>>> import numpy as np
>>> np.set_printoptions(precision=3, suppress=True, linewidth=200, floatmode="fixed")
>>> mat = np.array([[0.4, -0.2, -0.1],
...     [1.0, -0.5, -0.5],
...     [-1.0, -0.1, 0.2],
...     [1.2, 0.0, 1.3],
...     [-1.0, 0.8, 1.0],
...     [0.7, -0.1, -2.6],
...     [-2.2, 0.6, -0.2],
...     [-0.2, -0.2, 1.3],
...     [1.3, 1.3, -0.5],
...     [1.3, -0.1, 0.8],
...     [0.3, -0.6, 1.6],
...     [-0.9, -2.0, -2.5],
...     [1.0, 1.3, 2.2],
...     [0.2, 1.6, -0.4],
...     [1.2, 0.2, -0.4],
...     [1.6, 0.3, 0.5]])
>>> mat[13] *= 10
>>> mat
array([[ 0.400, -0.200, -0.100],
       [ 1.000, -0.500, -0.500],
       [-1.000, -0.100,  0.200],
       [ 1.200,  0.000,  1.300],
       [-1.000,  0.800,  1.000],
       [ 0.700, -0.100, -2.600],
       [-2.200,  0.600, -0.200],
       [-0.200, -0.200,  1.300],
       [ 1.300,  1.300, -0.500],
       [ 1.300, -0.100,  0.800],
       [ 0.300, -0.600,  1.600],
       [-0.900, -2.000, -2.500],
       [ 1.000,  1.300,  2.200],
       [ 2.000, 16.000, -4.000],
       [ 1.200,  0.200, -0.400],
       [ 1.600,  0.300,  0.500]])
>>> th = np.radians(60)
>>> r_ = np.eye(3)
>>> r_[2, 2] = r_[1, 1] = np.cos(th)
>>> r_[2, 1], r_[1, 2] = -np.sin(th), np.sin(th)
>>> r_
array([[ 1.000,  0.000,  0.000],
       [ 0.000,  0.500,  0.866],
       [ 0.000, -0.866,  0.500]])
>>> M2 = mat @ r_.T
>>> np.allclose(mat @ mat.T, M2 @ M2.T)
True
>>> round(np.linalg.det(r_), 3), np.trace(r_)
(np.float64(1.0), np.float64(2.0))
>>> np.abs(M2 - mat).max(axis=0)
array([ 0.000, 11.464, 11.856])
>>> np.allclose(np.linalg.norm(mat, axis=1), np.linalg.norm(M2, axis=1))
True
>>> np.linalg.svd(mat, compute_uv=False), np.linalg.svd(M2, compute_uv=False)
(array([16.837,  5.491,  4.156]), array([16.837,  5.491,  4.156]))
